$ ipython --no-banner

In [1]: import numpy as np

In [2]: np.set_printoptions(precision=2, suppress=True, linewidth=120, legacy="1.25")

In [3]: tidy = lambda a: np.round(a, 2) + 0

In [4]: X = np.load("mat.npy")

In [5]: X
Out[5]: 
array([[1, 1, 0, 2, 2],
       [1, 1, 1, 0, 2],
       [0, 1, 1, 1, 0],
       [2, 0, 1, 1, 1],
       [2, 2, 0, 1, 1]])

In [6]: ev, evecs = np.linalg.eigvalsh(X)
---------------------------------------------------------------------------
ValueError                                Traceback (most recent call last)
Cell In[6], line 1
----> 1 ev, evecs = np.linalg.eigvalsh(X)

ValueError: too many values to unpack (expected 2)

In [7]: ev, evecs = np.linalg.eigh(X)

In [8]: tidy(evecs.T @ evecs)
Out[8]: 
array([[1., 0., 0., 0., 0.],
       [0., 1., 0., 0., 0.],
       [0., 0., 1., 0., 0.],
       [0., 0., 0., 1., 0.],
       [0., 0., 0., 0., 1.]])

In [9]: tidy(np.linalg.eigvalsh(X + 3 * np.eye(5)))
Out[9]: array([1.33, 1.59, 4.35, 4.41, 8.33])

In [10]: np.unique(ev.round(6) + 0, return_counts=True)[1]
Out[10]: array([1, 1, 1, 1, 1])

In [11]: tidy(np.abs(evecs[:, -1]))
Out[11]: array([0.55, 0.43, 0.2 , 0.43, 0.55])

In [12]: ev.sum(), np.trace(X)
Out[12]: (5.0, 5)

In [13]: tidy(ev)
Out[13]: array([-1.67, -1.41,  1.35,  1.41,  5.33])

In [14]: rng = np.random.default_rng(81)

In [15]: labels = rng.permutation(5)

In [16]: A2 = X[:, labels] * rng.choice([-1, 1], 5)

In [17]: A2
Out[17]: 
array([[ 1, -1,  0, -2, -2],
       [ 1, -1,  1,  0, -2],
       [ 1,  0,  1, -1,  0],
       [ 0, -2,  1, -1, -1],
       [ 2, -2,  0, -1, -1]])

In [18]: U, _, Vt = np.linalg.svd(X.T @ A2)

In [19]: labels
Out[19]: array([1, 0, 2, 3, 4])

In [20]: tidy(U @ Vt)
Out[20]: 
array([[ 0., -1.,  0.,  0.,  0.],
       [ 1.,  0.,  0.,  0.,  0.],
       [ 0.,  0.,  1.,  0.,  0.],
       [ 0.,  0.,  0., -1.,  0.],
       [ 0.,  0.,  0.,  0., -1.]])

In [21]: O = X.astype(float).copy()

In [22]: for j in range(5):
    ...:     O[:, j] -= O[:, :j] @ (O[:, :j].T @ O[:, j])
    ...:     O[:, j] /= np.linalg.norm(O[:, j])
    ...: 

In [23]: tidy(O.T @ O)
Out[23]: 
array([[1., 0., 0., 0., 0.],
       [0., 1., 0., 0., 0.],
       [0., 0., 1., 0., 0.],
       [0., 0., 0., 1., 0.],
       [0., 0., 0., 0., 1.]])

In [24]: ev, evecs = np.linalg.eigh(X)

In [25]: x0 = np.array([3, 1, 1, 1, 1])

In [26]: x0 @ X @ x0
Out[26]: 53

In [27]: (np.sign(evecs[:, -1].round(6)) == np.sign(evecs[0, -1].round(6))).astype(int)
Out[27]: array([1, 1, 1, 1, 1])

In [28]: tidy(np.linalg.eigvalsh(X[1:, 1:]))
Out[28]: array([-1.62,  0.62,  1.38,  3.62])

In [29]: tidy(evecs * np.abs(ev) @ evecs.T)
Out[29]: 
array([[2.61, 0.86, 0.48, 0.86, 1.2 ],
       [0.86, 2.2 , 0.26, 0.78, 0.86],
       [0.48, 0.26, 1.55, 0.26, 0.48],
       [0.86, 0.78, 0.26, 2.2 , 0.86],
       [1.2 , 0.86, 0.48, 0.86, 2.61]])

In [30]: tidy(np.poly(X))
Out[30]: array([  1.,  -5.,  -6.,  22.,   8., -24.])

In [31]: tidy(np.linalg.det(X.T))
Out[31]: 24.0

In [32]: tidy(np.linalg.eigvals(X))
Out[32]: array([ 5.33, -1.41, -1.67,  1.35,  1.41])

In [33]: m1 = np.array([[2, 8, 2, 0, -8],
    ...:     [8, -8, 4, -5, 8],
    ...:     [5, 9, 7, 2, -6],
    ...:     [9, -7, 3, -9, -8],
    ...:     [-9, 4, -5, 6, -7]])

In [34]: x0 = np.array([-2, 4, 5, -2, 2])

In [35]: a = np.maximum(m1 @ x0, 0)

In [36]: a
Out[36]: array([22,  0, 45,  0,  0])

In [37]: np.maximum(m1 @ x0, 0) - np.maximum(-m1 @ x0, 0)
Out[37]: array([ 22,  -2,  45, -29, -17])

In [38]: m1 * (a > 1e-9)[:, None]
Out[38]: 
array([[ 2,  8,  2,  0, -8],
       [ 0,  0,  0,  0,  0],
       [ 5,  9,  7,  2, -6],
       [ 0,  0,  0,  0,  0],
       [ 0,  0,  0,  0,  0]])

In [39]: m1.T @ a
Out[39]: array([ 269,  581,  359,   90, -446])

In [40]: np.maximum(m1 @ (3 * x0), 0)
Out[40]: array([ 66,   0, 135,   0,   0])

In [41]: C2 = m1.T @ m1

In [42]: C2
Out[42]: 
array([[ 255, -102,  143, -165,    9],
       [-102,  274,    6,  145, -154],
       [ 143,    6,  103,  -63,  -15],
       [-165,  145,  -63,  146,  -22],
       [   9, -154,  -15,  -22,  277]])

In [43]: tidy(np.linalg.svd(m1, compute_uv=False) ** 2)
Out[43]: array([569.59, 350.83, 128.2 ,   6.25,   0.13])

In [44]: (m1 @ m1.T).shape
Out[44]: (5, 5)

In [45]: W0 = np.array([[1, -1, 1, -1],
    ...:     [1, 0, 0, 0],
    ...:     [1, 1, 1, 1],
    ...:     [1, 2, 4, 8],
    ...:     [1, 3, 9, 27]])

In [46]: u, v = W0[1], W0[4]

In [47]: u @ v
Out[47]: 1

In [48]: pr = (u @ v) / (u @ u) * u

In [49]: v - pr
Out[49]: array([ 0.,  3.,  9., 27.])

In [50]: np.outer(u, v)
Out[50]: 
array([[ 1,  3,  9, 27],
       [ 0,  0,  0,  0],
       [ 0,  0,  0,  0],
       [ 0,  0,  0,  0]])

In [51]: np.linalg.matrix_rank(np.outer(u, v))
Out[51]: 1

In [52]: x0 = np.array([1, -3, 2, -1])

In [53]: y = W0 @ x0

In [54]: tidy(np.linalg.pinv(W0) @ W0)
Out[54]: 
array([[1., 0., 0., 0.],
       [0., 1., 0., 0.],
       [0., 0., 1., 0.],
       [0., 0., 0., 1.]])

In [55]: y = y + 0.02 * rng.normal(size=5)

In [56]: tidy(y)
Out[56]: array([  7.  ,   1.03,  -0.98,  -5.  , -16.99])

In [57]: b, *_ = np.linalg.lstsq(W0, y)

In [58]: tidy(b)
Out[58]: array([ 1.03, -3.  ,  1.98, -0.99])

In [59]: tidy(W0.T @ (y - W0 @ b))
Out[59]: array([0., 0., 0., 0.])

In [60]: tidy(np.linalg.norm(y - W0 @ b))
Out[60]: 0.01
